$ python3 -q
>>> import numpy as np
>>> np.set_printoptions(suppress=True, linewidth=100)
>>> X = np.array([[2, 2, -1, -1, -2, 1, 0],
...     [-1, -1, 2, -1, -1, -2, 1],
...     [-1, 0, -1, 2, 1, 0, 2],
...     [-2, -2, 2, -2, -2, -1, 0],
...     [0, -2, 1, 2, 2, 2, 0]])
>>> X[-1] = X[0] + 3 * X[1]
>>> X
array([[ 2,  2, -1, -1, -2,  1,  0],
       [-1, -1,  2, -1, -1, -2,  1],
       [-1,  0, -1,  2,  1,  0,  2],
       [-2, -2,  2, -2, -2, -1,  0],
       [-1, -1,  5, -4, -5, -5,  3]])
>>> # looks like rank 4
>>> X.sum(axis=1)
array([ 1, -3,  3, -7, -8])
>>> X.shape
(5, 7)
>>> np.linalg.matrix_rank(X)
np.int64(4)
>>> np.round(np.linalg.svd(X, compute_uv=False), 3) + 0
array([11.379,  4.497,  3.126,  1.591,  0.   ])
>>> round(np.linalg.norm(X), 3)
np.float64(12.728)
>>> t3 = np.stack([X, -2 * X, X[::-1]])
>>> np.linalg.matrix_rank(t3)
array([4, 4, 4])
>>> np.round(np.linalg.norm(t3, axis=(1, 2)), 3)
array([12.728, 25.456, 12.728])
>>> np.einsum("bij,cij->bc", t3, t3)
array([[ 162, -324,   39],
       [-324,  648,  -78],
       [  39,  -78,  162]])
>>> arr = np.load("out8.npy")
>>> arr
array([[-0.8, -0.9, -1.9,  1.5, -0.8, -1.1],
       [ 0.6, -0.7,  0.2, -1.1,  0.8, -0.1],
       [-0.4,  0. ,  0.1,  0.4,  1.5, -0.2]])
>>> rng = np.random.default_rng(956)
>>> other = arr + rng.integers(-2, 3, (3, 1)) @ rng.integers(-2, 3, (1, 6))
>>> other
array([[-0.8, -0.9, -1.9,  1.5, -0.8, -1.1],
       [ 0.6, -0.7,  0.2, -1.1,  0.8, -0.1],
       [-2.4,  2. ,  1.1,  2.4,  1.5, -1.2]])
>>> np.linalg.matrix_rank(other - arr, tol=1e-8)
np.int64(1)
>>> np.round(np.linalg.norm(other, 2), 3)
np.float64(4.654)
>>> np.round(np.linalg.norm(other, "nuc"), 3)
np.float64(8.878)
>>> np.linalg.norm(other, axis=1).argmax()
np.int64(2)
>>> np.round(np.linalg.norm(other, axis=0), 3)
array([2.6  , 2.302, 2.205, 3.036, 1.879, 1.631])
>>> round(other[2] @ other[0], 3)
np.float64(1.75)
>>> mat = np.loadtxt("test19.csv", delimiter=",")
>>> mat
array([[ 0.925,  0.171, -2.438, -4.183,  1.624, -2.509],
       [ 0.171,  4.121, -0.912, -0.776,  3.24 , -2.14 ],
       [-2.438, -0.912,  2.076,  0.236,  1.942, -5.333],
       [-4.183, -0.776,  0.236,  3.559, -2.179,  0.506],
       [ 1.624,  3.24 ,  1.942, -2.179,  1.355,  5.056],
       [-2.509, -2.14 , -5.333,  0.506,  5.056,  1.965]])
>>> # equal to its transpose
>>> labels = rng.permutation(6)
>>> other = mat[:, labels] * rng.choice([-1, 1], 6)
>>> other
array([[-0.171, -4.183,  2.509, -0.925,  2.438, -1.624],
       [-4.121, -0.776,  2.14 , -0.171,  0.912, -3.24 ],
       [ 0.912,  0.236,  5.333,  2.438, -2.076, -1.942],
       [ 0.776,  3.559, -0.506,  4.183, -0.236,  2.179],
       [-3.24 , -2.179, -5.056, -1.624, -1.942, -1.355],
       [ 2.14 ,  0.506, -1.965,  2.509,  5.333, -5.056]])
>>> Uu, _, Vt = np.linalg.svd(mat.T @ other)
>>> np.round(Uu @ Vt, 3) + 0
array([[ 0.,  0.,  0., -1.,  0.,  0.],
       [-1.,  0.,  0.,  0.,  0.,  0.],
       [ 0.,  0.,  0.,  0., -1.,  0.],
       [ 0.,  1.,  0.,  0.,  0.,  0.],
       [ 0.,  0.,  0.,  0.,  0., -1.],
       [ 0.,  0., -1.,  0.,  0.,  0.]])
>>> labels
array([1, 3, 5, 0, 2, 4])
